>>> import numpy as np
>>> np.set_printoptions(precision=2, suppress=True, linewidth=140)
>>> m1 = np.load("out8.npy")
>>> print(m1)
[[ 0  0 -6  0  0]
 [ 0  0  0  0  0]
 [ 0  0  0  0  7]
 [ 1  0  0  0  0]
 [ 0  0  0  0  0]
 [ 0  0  0 -3  0]
 [ 3  0  0  0  0]
 [ 0  0  0 -3  3]
 [ 3  0  0 -2  0]]
>>> rk = np.linalg.matrix_rank(m1)
>>> print(rk)
4
>>> N = np.linalg.svd(m1)[2][rk:].T
>>> print(m1 @ N)
[[0.]
 [0.]
 [0.]
 [0.]
 [0.]
 [0.]
 [0.]
 [0.]
 [0.]]
>>> print([int(np.linalg.matrix_rank(m1[:i])) for i in range(1, len(m1) + 1)])
[1, 1, 2, 3, 3, 4, 4, 4, 4]
>>> print(N[:, 0] / N[np.abs(N[:, 0]).round(6).argmax(), 0])
[0. 1. 0. 0. 0.]
>>> print(np.linalg.matrix_rank(m1.T @ m1), np.linalg.matrix_rank(m1 @ m1.T))
4 4
>>> print([int(np.linalg.matrix_rank(m1[:, :j + 1])) for j in range(5)])
[1, 1, 2, 3, 4]
>>> x0 = np.array([-3, 1, 3, 2, 3])
>>> print(m1 @ np.eye(5)[0])
[0. 0. 0. 1. 0. 0. 3. 0. 3.]
>>> print(np.linalg.norm(m1 @ x0) <= np.linalg.norm(m1, 2) * np.linalg.norm(x0) + 1e-9)
True
>>> print(np.einsum("ij,j->i", m1, x0))
[-18   0  21  -3   0  -6  -9   3 -13]
>>> x0 @ m1
Traceback (most recent call last):
  File "<python-input-16>", line 1, in <module>
    x0 @ m1
    ~~~^~~~
ValueError: matmul: Input operand 1 has a mismatch in its core dimension 0, with gufunc signature (n?,k),(k,m?)->(n?,m?) (size 9 is different from 5)
>>> blk = np.stack([m1, 5 * m1, m1[::-1]])
>>> print(np.einsum("bij,cij->bc", blk, blk))
[[ 135  675    0]
 [ 675 3375    0]
 [   0    0  135]]
>>> print(np.linalg.matrix_rank(blk.reshape(3, -1)))
2
>>> print(np.linalg.norm(blk, axis=(1, 2)))
[11.62 58.09 11.62]
>>> print(blk.sum(axis=0))
[[  3   0 -36  -2   0]
 [  0   0   0  -3   3]
 [  3   0   0   0  42]
 [  6   0   0  -3   0]
 [  0   0   0   0   0]
 [  1   0   0 -18   0]
 [ 18   0   0   0   7]
 [  0   0   0 -18  18]
 [ 18   0  -6 -12   0]]
>>> print(np.round(np.trace(np.linalg.pinv(m1) @ m1), 2))
4.0
>>> K = np.loadtxt("arr.csv", delimiter=",")
>>> print(K)
[[-6.84  5.88  4.5  -0.25 -3.19 -2.48  6.54 -1.1 ]
 [-6.    4.34  3.31 -0.1  -2.74 -2.07  6.08 -3.65]
 [-6.91  6.03  4.27 -0.69 -2.82 -2.45  6.76 -2.97]
 [ 0.94 -2.56 -1.43 -0.35  1.5   0.76 -1.82 -1.17]
 [ 7.72 -8.27 -6.    0.27  5.18  2.52 -8.13 -0.83]
 [ 4.69 -5.35 -3.87  0.62  3.05  2.07 -5.11 -1.43]
 [ 6.15 -4.84 -3.7  -0.19  2.58  1.46 -5.65  2.17]
 [ 0.34 -1.07 -1.33  0.42  0.36  0.3  -0.63 -1.45]
 [ 5.96 -5.71 -3.5   0.08  2.37  2.41 -5.13  1.83]
 [ 2.54 -3.01 -2.25  0.84  1.19  1.31 -3.43 -0.6 ]
 [-6.76  6.23  4.34 -0.09 -3.01 -2.52  6.69 -1.15]
 [-2.78  1.41  0.85  0.46  0.08 -0.74  1.2  -2.  ]
 [ 3.59 -2.78 -1.75 -0.06  2.02  0.5  -3.09  2.13]
 [-4.67  6.82  4.95 -0.72 -3.47 -1.83  5.59  4.  ]
 [ 1.78  0.34 -0.01 -0.65 -0.19  0.37 -0.82  5.01]
 [-3.69 -0.08  0.03  1.31 -0.32 -0.78  2.64 -6.7 ]
 [-6.11  7.65  5.21 -0.83 -4.   -2.8   6.43  3.2 ]
 [-6.46  5.67  4.18 -0.51 -3.26 -2.28  6.49 -0.8 ]
 [ 4.45 -2.72 -0.88 -0.13  0.47  0.72 -3.94  5.63]
 [ 6.05 -5.35 -3.99  0.37  2.43  1.86 -5.53  1.72]
 [-4.45  3.96  3.28 -0.61 -1.95 -1.94  4.75 -1.07]
 [-0.23 -1.37 -0.91  1.03  0.85 -0.38 -0.39 -3.86]
 [ 1.92 -2.98 -2.4   0.63  2.19  0.98 -2.73 -2.51]
 [-0.08  1.07  0.67 -0.22 -0.71 -0.03  0.4   2.26]
 [ 2.95 -2.16 -1.51 -0.05  0.75  0.7  -2.77  1.69]
 [ 3.55 -4.28 -2.98  0.57  2.12  1.82 -4.83  0.27]
 [-0.31  0.26 -0.06 -0.12 -0.49  0.22 -0.24 -0.1 ]
 [ 3.91 -5.43 -4.09  0.67  2.96  1.46 -5.15 -2.74]
 [ 6.55 -7.61 -5.38  0.7   3.75  2.1  -6.98 -2.82]
 [ 7.73 -7.58 -6.14  0.53  4.26  2.88 -8.23 -3.04]
 [-8.12  8.08  6.32 -0.76 -4.98 -2.17  8.65  0.24]
 [ 3.28 -2.94 -1.78  0.08  0.91  1.51 -3.9   1.91]
 [ 5.59 -5.57 -4.06  0.11  2.42  1.78 -5.32 -0.22]
 [-1.58  3.54  2.07 -0.7  -1.79 -0.51  2.35  4.5 ]]
>>> Y = np.c_[K[:, :3] @ np.array([[0, 0, 0], [0, 0, 0], [-2, 2, -2]]), np.array([-3, -2, -2, 3, -3, -5, -3, 0, -1, -2, 0, -2, 4, 3, -2, 2, -5, -5, 1, -1, 1, 1, -3, 4, 2, 3, 4, -5, 2, -4, -3, -2, 4, 3])]
>>> print(Y)
[[ -9.     9.    -9.    -3.  ]
 [ -6.62   6.62  -6.62  -2.  ]
 [ -8.54   8.54  -8.54  -2.  ]
 [  2.86  -2.86   2.86   3.  ]
 [ 12.   -12.    12.    -3.  ]
 [  7.74  -7.74   7.74  -5.  ]
 [  7.4   -7.4    7.4   -3.  ]
 [  2.66  -2.66   2.66   0.  ]
 [  7.    -7.     7.    -1.  ]
 [  4.5   -4.5    4.5   -2.  ]
 [ -8.68   8.68  -8.68   0.  ]
 [ -1.7    1.7   -1.7   -2.  ]
 [  3.5   -3.5    3.5    4.  ]
 [ -9.9    9.9   -9.9    3.  ]
 [  0.02  -0.02   0.02  -2.  ]
 [ -0.06   0.06  -0.06   2.  ]
 [-10.42  10.42 -10.42  -5.  ]
 [ -8.36   8.36  -8.36  -5.  ]
 [  1.76  -1.76   1.76   1.  ]
 [  7.98  -7.98   7.98  -1.  ]
 [ -6.56   6.56  -6.56   1.  ]
 [  1.82  -1.82   1.82   1.  ]
 [  4.8   -4.8    4.8   -3.  ]
 [ -1.34   1.34  -1.34   4.  ]
 [  3.02  -3.02   3.02   2.  ]
 [  5.96  -5.96   5.96   3.  ]
 [  0.12  -0.12   0.12   4.  ]
 [  8.18  -8.18   8.18  -5.  ]
 [ 10.76 -10.76  10.76   2.  ]
 [ 12.28 -12.28  12.28  -4.  ]
 [-12.64  12.64 -12.64  -3.  ]
 [  3.56  -3.56   3.56  -2.  ]
 [  8.12  -8.12   8.12   4.  ]
 [ -4.14   4.14  -4.14   3.  ]]
>>> print(np.linalg.matrix_rank(Y))
2
